>>> import numpy as np
>>> from numpy import linalg as LA
>>> np.set_printoptions(suppress=True, linewidth=140)
>>> def rnd(a):
...     return np.round(a, 3) + 0
... 
>>> arr = np.load("m.npy")
>>> arr
array([[ 4,  4,  4,  4,  4,  4,  4,  4,  4,  4,  4],
       [ 4,  8,  8,  8,  8,  8,  8,  8,  8,  8,  8],
       [ 4,  8, 12, 12, 12, 12, 12, 12, 12, 12, 12],
       [ 4,  8, 12, 16, 16, 16, 16, 16, 16, 16, 16],
       [ 4,  8, 12, 16, 20, 20, 20, 20, 20, 20, 20],
       [ 4,  8, 12, 16, 20, 24, 24, 24, 24, 24, 24],
       [ 4,  8, 12, 16, 20, 24, 28, 28, 28, 28, 28],
       [ 4,  8, 12, 16, 20, 24, 28, 32, 32, 32, 32],
       [ 4,  8, 12, 16, 20, 24, 28, 32, 36, 36, 36],
       [ 4,  8, 12, 16, 20, 24, 28, 32, 36, 40, 40],
       [ 4,  8, 12, 16, 20, 24, 28, 32, 36, 40, 44]])
>>> x = np.ones(11)
>>> for _ in range(6):
...     x = arr @ x
...     x /= LA.norm(x)
...     print(round(x @ arr @ x, 3))
... 
214.453
214.726
214.729
214.729
214.729
214.729
>>> rnd(LA.eigvalsh(arr)[-1])
np.float64(214.729)
>>> mat = np.load("layer10.npy")
>>> mat
array([[-0.988, -3.988, -2.038,  5.004, -0.026, -3.982,  0.995, -1.009, -0.985],
       [-1.018, -4.003, -2.014,  5.013,  0.027, -3.988,  0.987, -0.997, -0.988],
       [-1.022, -4.005, -2.005,  4.976,  0.006, -4.015,  0.983, -1.002, -0.981],
       [-0.999, -4.018, -1.98 ,  4.964, -0.018, -4.035,  0.961, -0.985, -0.974],
       [-1.006, -3.985, -1.99 ,  4.993, -0.01 , -4.003,  1.017, -0.967, -1.012],
       [-1.012, -4.024, -1.98 ,  4.996,  0.011, -3.989,  1.013, -0.993, -0.973],
       [-1.014, -3.976, -2.005,  5.008, -0.03 , -3.995,  0.996, -1.01 , -0.996],
       [-0.994, -4.017, -2.002,  4.988,  0.026, -4.026,  0.978, -0.967, -1.011],
       [-0.978, -4.004, -2.002,  5.014,  0.009, -4.   ,  1.014, -0.993, -0.975],
       [-0.981, -3.997, -1.97 ,  5.023, -0.015, -3.976,  0.993, -1.005, -0.982],
       [-1.008, -3.986, -2.022,  4.995,  0.028, -4.018,  0.984, -1.03 , -0.955],
       [-0.992, -3.982, -1.997,  4.978, -0.009, -4.004,  0.991, -1.001, -1.05 ],
       [-0.983, -4.002, -2.018,  4.998,  0.006, -3.967,  1.017, -1.011, -0.985],
       [-2.995,  4.004, -4.003, -0.011, -2.993,  2.999, -5.001,  3.991, -1.976],
       [-3.   ,  4.014, -4.025,  0.007, -3.026,  2.98 , -5.019,  3.996, -2.006],
       [-2.967,  3.978, -3.998,  0.018, -3.017,  3.019, -4.951,  4.   , -1.971],
       [-2.974,  3.993, -3.984,  0.01 , -3.007,  2.977, -4.956,  4.011, -1.986],
       [-3.011,  3.985, -3.976, -0.009, -3.019,  2.972, -5.007,  3.988, -2.018],
       [-3.003,  4.014, -3.957,  0.019, -2.963,  2.982, -5.008,  3.965, -2.004],
       [-2.976,  4.047, -4.032,  0.021, -2.998,  2.997, -5.011,  4.022, -2.001],
       [-3.02 ,  4.004, -4.043,  0.034, -2.982,  3.003, -5.001,  3.966, -2.   ],
       [-3.007,  4.015, -3.977, -0.038, -3.008,  3.013, -5.012,  4.031, -2.025],
       [-2.992,  4.004, -4.013,  0.021, -3.008,  3.034, -5.014,  4.001, -1.999],
       [-3.033,  3.981, -3.993, -0.004, -3.019,  3.01 , -4.982,  4.005, -2.023],
       [-3.01 ,  3.972, -3.974, -0.002, -3.015,  2.975, -4.99 ,  3.992, -1.995],
       [-2.992,  3.993, -3.97 ,  0.022, -3.001,  3.018, -5.019,  3.999, -1.953]])
>>> out = np.c_[mat[:, :3] @ np.array([[3, -1, 1], [0, -2, -3], [2, -2, 1]]), np.array([8, 2, 0, 8, 6, 5, 9, 5, 0, 1, 8, 2, 4, 7, 8, 8, 9, 6, 8, 2, 1, 8, 2, 7, 7, 9])]
>>> rnd(out)
array([[ -7.04 ,  13.04 ,   8.938,   8.   ],
       [ -7.082,  13.052,   8.977,   2.   ],
       [ -7.076,  13.042,   8.988,   0.   ],
       [ -6.957,  12.995,   9.075,   8.   ],
       [ -6.998,  12.956,   8.959,   6.   ],
       [ -6.996,  13.02 ,   9.08 ,   5.   ],
       [ -7.052,  12.976,   8.909,   9.   ],
       [ -6.986,  13.032,   9.055,   5.   ],
       [ -6.938,  12.99 ,   9.032,   0.   ],
       [ -6.883,  12.915,   9.04 ,   1.   ],
       [ -7.068,  13.024,   8.928,   8.   ],
       [ -6.97 ,  12.95 ,   8.957,   2.   ],
       [ -6.985,  13.023,   9.005,   4.   ],
       [-16.991,   2.993, -19.01 ,   7.   ],
       [-17.05 ,   3.022, -19.067,   8.   ],
       [-16.897,   3.007, -18.899,   8.   ],
       [-16.89 ,   2.956, -18.937,   9.   ],
       [-16.985,   2.993, -18.942,   6.   ],
       [-16.923,   2.889, -19.002,   8.   ],
       [-16.992,   2.946, -19.149,   2.   ],
       [-17.146,   3.098, -19.075,   1.   ],
       [-16.975,   2.931, -19.029,   8.   ],
       [-17.002,   3.01 , -19.017,   2.   ],
       [-17.085,   3.057, -18.969,   7.   ],
       [-16.978,   3.014, -18.9  ,   7.   ],
       [-16.916,   2.946, -18.941,   9.   ]])
>>> LA.matrix_rank(out)
np.int64(4)
